$ python3 -q
>>> import numpy as np
>>> from numpy import linalg as LA
>>> np.set_printoptions(precision=3, suppress=True, linewidth=200, sign=" ")
>>> E = np.loadtxt("layer0.csv", delimiter=",")
>>> print(E)
[[ 0.282 -0.197  0.273]
 [ 0.11   0.217 -0.414]
 [-0.197  0.647 -0.876]
 [-0.197  0.821 -0.969]
 [ 0.159 -0.43   0.664]
 [-0.485  0.912 -0.991]
 [-0.04  -0.207  0.38 ]
 [ 0.245 -0.149  0.197]
 [ 0.354 -0.74   0.927]
 [ 0.397 -0.617  0.834]
 [ 0.11  -0.168  0.273]
 [ 0.254 -0.129  0.159]
 [-0.282 -0.31   0.592]
 [-0.354  0.598 -0.821]
 [ 0.197  0.139 -0.31 ]
 [-0.139  0.11  -0.159]
 [ 0.197  0.264 -0.508]
 [-0.47   0.896 -0.987]
 [-0.05  -0.454  0.726]
 [ 0.1   -0.523  0.778]
 [ 0.508 -0.744  0.922]
 [-0.422  0.917 -0.992]
 [-0.371  0.572 -0.793]
 [ 0.38  -0.818  0.964]]
>>> z = E[:, 1] > np.median(E[:, 1])
>>> u = E[z].mean(axis=0) - E[~z].mean(axis=0)
>>> print(z.astype(int))
[ 0  1  1  1  0  1  0  0  0  0  0  1  0  1  1  1  1  1  0  0  0  1  1  0]
>>> print(u)
[-0.337  0.943 -1.266]
>>> print(np.argsort(-np.abs(u).round(6), kind="stable"))
[ 2  1  0]
>>> m1 = np.load("block7.npy")
>>> print(m1)
[[-0.706  2.137  1.694]
 [ 2.137  1.559  3.049]
 [ 1.694  3.049  2.146]]
>>> vals, vecs = LA.eigh(m1)
>>> vec = np.array([4, 4, 8])
>>> print((np.sign(vecs[:, -1].round(6)) == np.sign(vecs[0, -1].round(6))).astype(int))
[ 1  1  1]
>>> print(np.abs(m1).sum(axis=1).max(), round(float(np.abs(vals).max()), 3))
6.889 6.0
>>> print(LA.eigvalsh(m1[1:, 1:]))
[-1.211  4.916]
>>> print(np.poly(m1))
[  1.     -2.999 -16.003 -12.002]
>>> print(round(np.einsum("ij,ji->", m1, m1), 3))
41.0
>>> print(np.round(LA.det(2 * m1), 3), np.round(LA.det(m1), 3))
96.02 12.002
>>> rng = np.random.default_rng(338118)
>>> z = rng.integers(0, 3, 3)
>>> mat = (z[:, None] == z) * 5 + np.eye(3)
>>> print(mat)
[[ 6.  5.  5.]
 [ 5.  6.  5.]
 [ 5.  5.  6.]]
>>> u, v = m1[1], m1[2]
>>> print(round(float(u @ u), 3))
16.294
>>> print(np.round(u @ v, 3))
14.917
>>> pr = (u @ v) / (u @ u) * u
>>> print(v - pr)
[-0.262  1.622 -0.645]
>>> u = np.array([7, 0, -9, -5])
>>> X = np.array([np.roll(u, i) for i in range(4)])
>>> print(X)
[[ 7  0 -9 -5]
 [-5  7  0 -9]
 [-9 -5  7  0]
 [ 0 -9 -5  7]]
>>> print(np.round(LA.eigvals(X).sum().real, 3))
28.0
>>> print(np.einsum("ii->", X))
28
>>> print(np.poly(X))
[    1.   -28.   132.  1796. -5901.]
>>> z = rng.permutation(4)
>>> A2 = X[:, z] * rng.choice([-1, 1], 4)
>>> print(A2)
[[-9  0  5 -7]
 [ 0  7  9  5]
 [ 7 -5  0  9]
 [-5 -9 -7  0]]
>>> left, _, Vh = LA.svd(X.T @ A2)
>>> print(np.round(LA.lstsq(X, A2)[0], 3) + 0)
[[ 0.  0.  0. -1.]
 [ 0.  1.  0.  0.]
 [ 1.  0.  0.  0.]
 [ 0.  0. -1.  0.]]
>>> print(z)
[ 2  1  3  0]
>>> print(np.trace(X))
28
>>> print(np.allclose(X, X.T))
False
>>> print(np.round(LA.det(X), 3))
-5901.0
>>> W0 = np.load("data.npy")
>>> print(W0)
[[ 0  0  1]
 [ 0  1  0]
 [ 1  0  0]]
>>> print(LA.pinv(W0))
[[ 0.  0.  1.]
 [ 0.  1.  0.]
 [ 1.  0.  0.]]
>>> print(W0 @ W0.T)
[[ 1  0  0]
 [ 0  1  0]
 [ 0  0  1]]
>>> print(np.allclose(W0 @ W0.T, W0.T @ W0))
True
>>> print((W0 + W0.T) / 2)
[[ 0.  0.  1.]
 [ 0.  1.  0.]
 [ 1.  0.  0.]]
>>> print(np.allclose(W0, W0.T))
True
>>> print(np.trace(W0))
1
>>> print(np.round(LA.det(W0), 3))
-1.0
>>> vals, vecs = LA.eigh(W0)
>>> print(vals)
[-1.  1.  1.]
>>> print((vals > 1e-8).sum(), (vals < -1e-8).sum())
2 1
>>> print(np.round(vecs.T @ W0 @ vecs, 3) + 0)
[[-1.  0.  0.]
 [ 0.  1.  0.]
 [ 0.  0.  1.]]
>>> w1 = np.array([[0, 2, 2], [0, 0, 0], [1, 2, 1]])
>>> b = np.array([-3, -1, -3])
>>> hid = np.maximum(mat @ w1 + b, 0)
>>> print((hid > 0).astype(int))
[[ 1  1  1]
 [ 1  1  1]
 [ 1  1  1]]
>>> print(LA.matrix_rank(hid))
3
>>> Z = np.array([[3, 0, 2], [-3, 3, -1], [2, -3, -1]])
>>> print(w1 @ Z)
[[-2  0 -4]
 [ 0  0  0]
 [-1  3 -1]]
>>> print((hid @ Z).round(6).argmax(axis=1))
[ 1  1  1]
>>> A2 = np.array([[1, -2], [1, -4]])
>>> Z = np.array([[2, 3], [0, -1]])
>>> K = np.block([[A2, np.array([[-2, -2], [0, 0]])], [np.zeros((2, 2)), Z]])
>>> print(K)
[[ 1. -2. -2. -2.]
 [ 1. -4.  0.  0.]
 [ 0.  0.  2.  3.]
 [ 0.  0.  0. -1.]]
>>> A2 = LA.invert(K)
Traceback (most recent call last):
  File "<python-input-69>", line 1, in <module>
    A2 = LA.invert(K)
         ^^^^^^^^^
AttributeError: module 'numpy.linalg' has no attribute 'invert'
>>> A2 = LA.inv(K)
>>> print(LA.det(K) * A2)
[[ 8. -4.  8.  8.]
 [ 2. -2.  2.  2.]
 [ 0.  0.  2.  6.]
 [-0. -0. -0. -4.]]
>>> print(np.round(LA.det(K) * LA.det(A2), 3))
1.0
>>> print(LA.inv(A2))
[[ 1. -2. -2. -2.]
 [ 1. -4. -0. -0.]
 [ 0.  0.  2.  3.]
 [-0. -0. -0. -1.]]
>>> u = np.array([-4, -5, 9, 2])
>>> A2 = K + np.outer(u, np.eye(4)[0])
>>> print(round(float(LA.det(A2) / LA.det(K)), 3), np.round(1 + LA.solve(K, u)[0], 3))
20.0 20.0
>>> print(LA.matrix_rank(LA.inv(A2) - LA.inv(K), tol=1e-8))
1
>>> left, s, Vh = LA.svd(K, full_matrices=False)
>>> print(np.cumsum(s ** 2) / np.sum(s ** 2))
[ 0.633  0.985  0.999  1.   ]
>>> print(s)
[ 5.276  3.94   0.762  0.253]
>>> print(np.round(Vh @ Vh.T, 3) + 0)
[[ 1.  0.  0.  0.]
 [ 0.  1.  0.  0.]
 [ 0.  0.  1.  0.]
 [ 0.  0.  0.  1.]]
>>> print(np.abs(Vh[0]))
[ 0.233  0.679  0.435  0.544]
>>> print(np.round(left.T @ left, 3) + 0)
[[ 1.  0.  0.  0.]
 [ 0.  1.  0.  0.]
 [ 0.  0.  1.  0.]
 [ 0.  0.  0.  1.]]
>>> print((s > 1e-8).sum())
4
>>> print(left.shape, s.shape, Vh.shape)
(4, 4) (4,) (4, 4)
>>> u = np.array([3, 2, 1])
>>> A2 = m1 + np.outer(u, np.eye(3)[0])
>>> print(LA.matrix_rank(A2 - m1))
1
>>> print(np.round(LA.det(A2) / LA.det(m1), 3), np.round(1 + LA.solve(m1, u)[0], 3))
-0.068 -0.068
>>> print(LA.matrix_rank(LA.inv(A2) - LA.inv(m1), tol=1e-8))
1
>>> print(A2)
[[ 2.294  2.137  1.694]
 [ 4.137  1.559  3.049]
 [ 2.694  3.049  2.146]]
